In [1]: import numpy as np

In [2]: np.set_printoptions(precision=2, suppress=True, linewidth=160, sign=" ")

In [3]: rng = np.random.default_rng(90)

In [4]: theta = np.sort(rng.uniform(-2, 2, 18))

In [5]: X = np.c_[theta, theta ** 2, theta ** 3] @ np.array([[1, 1, 2], [2, 2, 1], [1, 1, 2]])

In [6]: print(X)
[[ -1.99  -1.99 -15.97]
 [ -0.98  -0.98 -11.16]
 [ -0.37  -0.37  -7.48]
 [ -0.33  -0.33  -7.18]
 [ -0.01  -0.01  -2.47]
 [ -0.12  -0.12  -1.03]
 [ -0.15  -0.15  -0.64]
 [ -0.15  -0.15  -0.62]
 [  0.04   0.04   0.07]
 [  0.09   0.09   0.15]
 [  1.81   1.81   2.33]
 [  2.17   2.17   2.75]
 [  2.32   2.32   2.93]
 [  2.5    2.5    3.16]
 [  2.59   2.59   3.26]
 [  7.21   7.21   9.12]
 [  7.45   7.45   9.44]
 [  8.43   8.43  10.73]]

In [7]: f, v = X[0], X[7]

In [8]: round(f @ v, 2)
Out[8]: np.float64(10.43)

In [9]: p = (f @ v) / (f @ f) * f

In [10]: v - p
Out[10]: array([-0.07, -0.07,  0.02])

In [11]: p
Out[11]: array([-0.08, -0.08, -0.63])

In [12]: U, sigma, Vt = np.linalg.svd(X)

In [13]: evecs = Vt[:(sigma > 1e-8).sum()]

In [14]: x = X[0] + -3 * X[8] + rng.integers(2) * np.eye(3)[2]

In [15]: x
Out[15]: array([ -2.1 ,  -2.1 , -15.17])

In [16]: np.round(evecs.T @ evecs, 2) + 0
Out[16]: 
array([[ 0.5,  0.5,  0. ],
       [ 0.5,  0.5,  0. ],
       [ 0. ,  0. ,  1. ]])

In [17]: print(np.allclose(evecs.T @ evecs @ x, x))
True

In [18]: t3 = np.stack([X, 4 * X, X[::-1]])

In [19]: np.linalg.matrix_rank(t3.reshape(3, -1))
Out[19]: np.int64(2)

In [20]: print(np.einsum("bij,cij->bc", t3, t3))
[[ 1244.64  4978.57  -878.63]
 [ 4978.57 19914.28 -3514.51]
 [ -878.63 -3514.51  1244.64]]

In [21]: w1 = np.array([[3, 1, 3], [0, -3, -3], [-2, 1, -2]])

In [22]: coef = np.array([1, 3, -1])

In [23]: H = np.maximum(X @ w1 + coef, 0)

In [24]: (H > 0).astype(int)
Out[24]: 
array([[ 1,  0,  1],
       [ 1,  0,  1],
       [ 1,  0,  1],
       [ 1,  0,  1],
       [ 1,  1,  1],
       [ 1,  1,  1],
       [ 1,  1,  1],
       [ 1,  1,  1],
       [ 1,  1,  0],
       [ 1,  1,  0],
       [ 1,  1,  0],
       [ 1,  1,  0],
       [ 1,  1,  0],
       [ 1,  1,  0],
       [ 1,  1,  0],
       [ 1,  0,  0],
       [ 1,  0,  0],
       [ 1,  0,  0]])

In [25]: W2 = np.array([[0, 5, -8], [-6, 3, 0], [2, 7, 2]])

In [26]: w1 @ W2
Out[26]: 
array([[  0,  39, -18],
       [ 12, -30,  -6],
       [-10, -21,  12]])

In [27]: (H @ W2).round(6).argmax(axis=1)
Out[27]: array([ 1,  1,  1,  1,  1,  1,  1,  1,  1,  1,  1,  1,  1,  1,  1,  1,  1,  1])

In [28]: mat = np.load("mat.npy")

In [29]: mat
Out[29]: 
array([[ 1.8 ,  0.49,  0.18],
       [ 0.49,  2.29, -0.81],
       [ 0.18, -0.81,  1.91]])

In [30]: low = np.linalg.cholesky(mat)

In [31]: low @ low.T
Out[31]: 
array([[ 1.8 ,  0.49,  0.18],
       [ 0.49,  2.29, -0.81],
       [ 0.18, -0.81,  1.91]])

In [32]: data = np.array([[0, -1, 0], [6, 9, 3], [2, 3, 1], [-2, 1, -1]])

In [33]: print(np.linalg.lstsq(data[:-1].T, data[-1])[2])
2

In [34]: data @ np.linalg.pinv(data) @ data
Out[34]: 
array([[ 0., -1.,  0.],
       [ 6.,  9.,  3.],
       [ 2.,  3.,  1.],
       [-2.,  1., -1.]])

In [35]: np.unique(data.round(6), axis=0).shape
Out[35]: (4, 3)

In [36]: np.linalg.matrix_rank(data, rtol=0.1)
Out[36]: np.int64(2)

In [37]: print([round(float(x), 2) for x in np.linalg.svd(data, compute_uv=False)[:3]])
[11.87, 2.46, 0.0]

In [38]: round(float(np.linalg.norm(data, 2) / np.linalg.norm(data)), 2)
Out[38]: 0.98

In [39]: U, sigma, Vt = np.linalg.svd(data)

In [40]: evecs = Vt[:(sigma > 1e-8).sum()]

In [41]: x = data[1] + -1 * data[2] + rng.integers(2) * np.eye(3)[2]

In [42]: x
Out[42]: array([ 4.,  6.,  3.])

In [43]: np.allclose(evecs.T @ evecs @ x, x)
Out[43]: False

In [44]: np.diag(evecs.T @ evecs)
Out[44]: array([ 0.8,  1. ,  0.2])

In [45]: np.round(np.linalg.norm(x - evecs.T @ evecs @ x), 2)
Out[45]: np.float64(0.89)

In [46]: print(np.round(evecs.T @ evecs, 2) + 0)
[[ 0.8  0.   0.4]
 [ 0.   1.   0. ]
 [ 0.4  0.   0.2]]

In [47]: U, sigma, Vt = np.linalg.svd(data)

In [48]: print(sigma.round(2) + 0)
[ 11.87   2.46   0.  ]

In [49]: np.argmax(sigma[:-1] / (sigma[1:] + 1e-6)) + 1
Out[49]: np.int64(2)

In [50]: other = U[:, :2] @ np.diag(sigma[:2]) @ Vt[:2]

In [51]: other.round(2) + 0
Out[51]: 
array([[ 0., -1.,  0.],
       [ 6.,  9.,  3.],
       [ 2.,  3.,  1.],
       [-2.,  1., -1.]])

In [52]: np.round(np.linalg.norm(data - other) / np.linalg.norm(data), 2)
Out[52]: np.float64(0.0)

In [53]: print(round(float(np.linalg.norm(data - other, 2)), 2), round(sigma[2], 2))
0.0 0.0

In [54]: round(float(np.abs(data - other).max()), 2)
Out[54]: 0.0

In [55]: x = np.array([-1, 1, -2])

In [56]: (data @ x).argmax()
Out[56]: np.int64(3)

In [57]: data @ np.eye(3)[1]
Out[57]: array([-1.,  9.,  3.,  1.])

In [58]: print(data @ (2 * x))
[-2 -6 -2 10]

In [59]: F = np.load("a.npy")

In [60]: F
Out[60]: 
array([[  4.73,  13.54,   0.3 ],
       [ -0.53,  12.69,   0.75],
       [  1.1 ,   6.87,  -1.33],
       [ -2.61,   3.22,  -1.98],
       [ -2.88,  19.32,   3.18],
       [  0.16,   1.23,  -2.99],
       [  4.33,  -1.28,  -4.36],
       [  7.01, -18.73, -10.28],
       [ -0.25,   2.27,  -2.61],
       [  1.31,  21.31,   3.24],
       [  6.39, -16.78,  -9.57],
       [  1.18,  -5.98,  -5.43],
       [  5.55,   7.47,  -1.74],
       [ -0.25,  -2.2 ,  -4.03]])

In [61]: labels = F[:, 0] > np.median(F[:, 0])

In [62]: f = F[labels].mean(axis=0) - F[~labels].mean(axis=0)

In [63]: labels.astype(int)
Out[63]: array([ 1,  0,  0,  0,  0,  0,  1,  1,  0,  1,  1,  1,  1,  0])

In [64]: round((((F - F.mean(axis=0)) @ f > 0) == labels).mean(), 2)
Out[64]: np.float64(0.64)

In [65]: t3 = np.stack([F, 3 * F, F[::-1]])

In [66]: print(np.linalg.norm(t3, axis=(1, 2)))
[  49.56  148.67   49.56]

In [67]: np.linalg.matrix_rank(t3.reshape(3, -1))
Out[67]: np.int64(2)

In [68]: t3.shape
Out[68]: (3, 14, 3)

In [69]: W2 = np.array([[0.8, 1.7, 1.2], [-0.2, -0.1, -0.5]])

In [70]: feats = np.array([[1, 1],
    ...:     [0, -1],
    ...:     [0, 2],
    ...:     [-2, 0],
    ...:     [1, -1],
    ...:     [-2, -1],
    ...:     [2, 1],
    ...:     [0, 0],
    ...:     [-1, 1],
    ...:     [-1, 0],
    ...:     [2, -2],
    ...:     [0, 2],
    ...:     [1, 1],
    ...:     [0, -2],
    ...:     [-2, -2],
    ...:     [-2, 0],
    ...:     [-2, 1]]) @ W2 + 0.1 * rng.normal(size=(17, 3))

In [71]: feats
Out[71]: 
array([[ 0.36,  1.74,  0.76],
       [ 0.15, -0.09,  0.54],
       [-0.37, -0.26, -1.11],
       [-1.46, -3.28, -2.54],
       [ 0.87,  1.75,  1.75],
       [-1.54, -3.33, -1.82],
       [ 1.36,  3.27,  2.01],
       [-0.11, -0.05,  0.08],
       [-1.25, -1.85, -1.56],
       [-0.78, -1.77, -1.36],
       [ 1.93,  3.52,  3.36],
       [-0.55, -0.3 , -0.74],
       [ 0.53,  1.66,  0.61],
       [ 0.26,  0.24,  1.06],
       [-1.04, -3.32, -1.43],
       [-1.63, -3.43, -2.36],
       [-1.8 , -3.42, -2.89]])

In [72]: labels = feats[:, 0] > np.median(feats[:, 0])

In [73]: f = feats[labels].mean(axis=0) - feats[~labels].mean(axis=0)

In [74]: (((feats - feats.mean(axis=0)) @ f > 0) == labels).mean()
Out[74]: np.float64(1.0)

In [75]: labels.astype(int)
Out[75]: array([ 1,  1,  0,  0,  1,  0,  1,  1,  0,  0,  1,  0,  1,  1,  0,  0,  0])
